% ipython --no-banner

In [1]: import numpy as np

In [2]: np.set_printoptions(precision=2, suppress=True, linewidth=140, floatmode="fixed")

In [3]: J = np.load("sample16.npy")

In [4]: J
Out[4]: 
array([[  0.39, -12.02,  -6.80],
       [  1.44,   8.38,   5.05],
       [ -0.66,   6.48,  -4.28],
       [ -0.61, -21.54,   3.29],
       [  0.86,  -3.30,   9.04],
       [  0.28,  23.16,   8.64],
       [  0.82,  32.85,  -1.31],
       [  1.62,  19.96,   1.66],
       [ -0.24,  43.93,  -0.87],
       [ -1.92, -49.67,   3.03],
       [  0.61,  -2.44,  -3.65],
       [ -0.62,  17.53,  -6.53],
       [  0.06, -35.90,   2.68],
       [ -0.22, -13.95,  -2.01],
       [ -0.73,   2.53,   5.89],
       [  0.12,  -0.69,   3.01],
       [  0.26,  13.07,   2.12],
       [ -0.69, -21.38,  -0.53],
       [  0.78,   7.78,  -6.63],
       [ -0.88,  -2.77,  -0.11],
       [  0.89,  -5.40,   0.10]])

In [5]: cen = J - J.mean(axis=0)

In [6]: V = np.linalg.svd(cen)[2][:2]

In [7]: A2 = cen - cen @ V.T @ V

In [8]: A2.std(axis=0)
Out[8]: array([0.74, 0.01, 0.02])

In [9]: np.linalg.norm(A2, axis=1).round(6).argmax()
Out[9]: np.int64(7)

In [10]: np.round(np.diag(V.T @ V), 2) + 0
Out[10]: array([0.00, 1.00, 1.00])

In [11]: np.round(np.cov(cen @ V.T, rowvar=False), 2) + 0
Out[11]: 
array([[483.79,   0.00],
       [  0.00,  21.07]])

In [12]: hat = J @ np.linalg.solve(J.T @ J, J.T)

In [13]: round(float(np.trace(hat)), 2)
Out[13]: 3.0

In [14]: np.round(np.linalg.eigvalsh(hat), 2) + 0
Out[14]: array([0.00, 0.00, 0.00, 0.00, 0.00, 0.00, 0.00, 0.00, 0.00, 0.00, 0.00, 0.00, 0.00, 0.00, 0.00, 0.00, 0.00, 0.00, 1.00, 1.00, 1.00])

In [15]: np.linalg.matrix_rank(np.eye(21) - hat)
Out[15]: np.int64(18)

In [16]: np.allclose(hat @ hat, hat)
Out[16]: True

In [17]: cent = J[[17, 5]].astype(float)

In [18]: for _ in range(3):
    ...:     labels = np.linalg.norm(J[:, None] - cent, axis=-1).argmin(axis=1)
    ...:     cent = np.array([J[labels == j].mean(axis=0) for j in range(2)])
    ...: 

In [19]: labels
Out[19]: array([0, 1, 1, 0, 0, 1, 1, 1, 1, 0, 0, 1, 0, 0, 1, 0, 1, 0, 1, 0, 0])

In [20]: cent
Out[20]: 
array([[ -0.13, -15.37,   0.73],
       [  0.30,  17.57,   0.37]])

In [21]: np.abs(cent[1] - cent[0]).argmax()
Out[21]: np.int64(1)

In [22]: np.bincount(labels)
Out[22]: array([11, 10])

In [23]: A2 = np.c_[J[:, :2] @ np.array([[2, 2], [2, 3]]), np.array([3, 2, 0, 0, 1, -1, 0, 0, 3, -1, 3, -2, -1, 0, -1, -3, 0, 1, 0, 2, 3])]

In [24]: A2
Out[24]: 
array([[ -23.26,  -35.28,    3.00],
       [  19.64,   28.02,    2.00],
       [  11.64,   18.12,    0.00],
       [ -44.30,  -65.84,    0.00],
       [  -4.88,   -8.18,    1.00],
       [  46.88,   70.04,   -1.00],
       [  67.34,  100.19,    0.00],
       [  43.16,   63.12,    0.00],
       [  87.38,  131.31,    3.00],
       [-103.18, -152.85,   -1.00],
       [  -3.66,   -6.10,    3.00],
       [  33.82,   51.35,   -2.00],
       [ -71.68, -107.58,   -1.00],
       [ -28.34,  -42.29,    0.00],
       [   3.60,    6.13,   -1.00],
       [  -1.14,   -1.83,   -3.00],
       [  26.66,   39.73,    0.00],
       [ -44.14,  -65.52,    1.00],
       [  17.12,   24.90,    0.00],
       [  -7.30,  -10.07,    2.00],
       [  -9.02,  -14.42,    3.00]])

In [25]: np.round(np.linalg.norm(A2 - J @ np.linalg.lstsq(J, A2)[0], axis=0), 2) + 0
Out[25]: array([0.00, 0.00, 7.34])

In [26]: np.linalg.matrix_rank(np.c_[J, A2])
Out[26]: np.int64(4)

In [27]: W0 = np.loadtxt("w.csv", delimiter=",")

In [28]: W0
Out[28]: 
array([[5.00, 0.00, 0.00, 0.00, 0.00],
       [4.00, 0.00, 0.00, 0.00, 0.00],
       [4.00, 3.00, 2.00, 0.00, 0.00],
       [1.00, 2.00, 5.00, 0.00, 0.00],
       [2.00, 2.00, 1.00, 5.00, 4.00]])

In [29]: try:
    ...:     np.linalg.inv(W0)
    ...: except np.linalg.LinAlgError as e:
    ...:     print("failed:", e)
    ...: 
failed: Singular matrix

In [30]: [int(np.linalg.matrix_rank(np.linalg.matrix_power(W0, p))) for p in range(1, 6)]
Out[30]: [4, 3, 3, 3, 3]

In [31]: W0 @ W0
Out[31]: 
array([[25.00,  0.00,  0.00,  0.00,  0.00],
       [20.00,  0.00,  0.00,  0.00,  0.00],
       [40.00,  6.00,  4.00,  0.00,  0.00],
       [33.00, 15.00, 10.00,  0.00,  0.00],
       [35.00, 21.00, 31.00, 20.00, 16.00]])

In [32]: r = np.linalg.matrix_rank(W0)

In [33]: r
Out[33]: np.int64(4)

In [34]: null = np.linalg.svd(W0)[2][r:].T

In [35]: null.shape
Out[35]: (5, 1)

In [36]: np.allclose(W0 @ null, 0)
Out[36]: True

In [37]: [int(np.linalg.matrix_rank(W0[:, :j + 1])) for j in range(5)]
Out[37]: [1, 2, 3, 4, 4]

In [38]: np.round(null[:, 0] / null[np.abs(null[:, 0]).round(6).argmax(), 0], 2) + 0
Out[38]: array([ 0.00,  0.00,  0.00, -0.80,  1.00])

In [39]: t3 = np.stack([W0, 2 * W0, W0[::-1]])

In [40]: (t3 @ W0.T).shape
Out[40]: (3, 5, 5)

In [41]: np.linalg.norm(t3, axis=(1, 2))
Out[41]: array([12.25, 24.49, 12.25])

In [42]: np.linalg.det(t3)
Out[42]: array([0.00, 0.00, 0.00])

In [43]: hat = np.triu(np.array([[2, 0, 3, 2, 1],
    ...:     [4, 3, 5, 4, 1],
    ...:     [4, 4, 0, 4, 4],
    ...:     [3, 1, 4, 2, 3],
    ...:     [1, 2, 5, 1, 0]]), 1) + np.eye(5)

In [44]: A2 = hat @ W0 @ np.linalg.inv(hat)

In [45]: A2
Out[45]: 
array([[   21.00,    15.00,  -121.00,   387.00,  -709.00],
       [   30.00,    25.00,  -184.00,   581.00, -1058.00],
       [   16.00,    19.00,  -117.00,   380.00,  -691.00],
       [    7.00,     8.00,   -53.00,   181.00,  -334.00],
       [    2.00,     2.00,   -15.00,    53.00,   -99.00]])

In [46]: np.trace(A2), np.trace(W0)
Out[46]: (np.float64(11.0), np.float64(11.0))

In [47]: round(np.trace(np.linalg.pinv(W0) @ W0), 2)
Out[47]: np.float64(4.0)

In [48]: np.round(W0 @ np.linalg.pinv(W0) @ W0, 2) + 0
Out[48]: 
array([[5.00, 0.00, 0.00, 0.00, 0.00],
       [4.00, 0.00, 0.00, 0.00, 0.00],
       [4.00, 3.00, 2.00, 0.00, 0.00],
       [1.00, 2.00, 5.00, 0.00, 0.00],
       [2.00, 2.00, 1.00, 5.00, 4.00]])

In [49]: np.abs(np.diag(np.linalg.qr(W0)[1])) > 1e-9
Out[49]: array([ True,  True,  True,  True, False])

In [50]: np.allclose(W0[:-1].T @ np.linalg.lstsq(W0[:-1].T, W0[-1])[0], W0[-1])
Out[50]: False
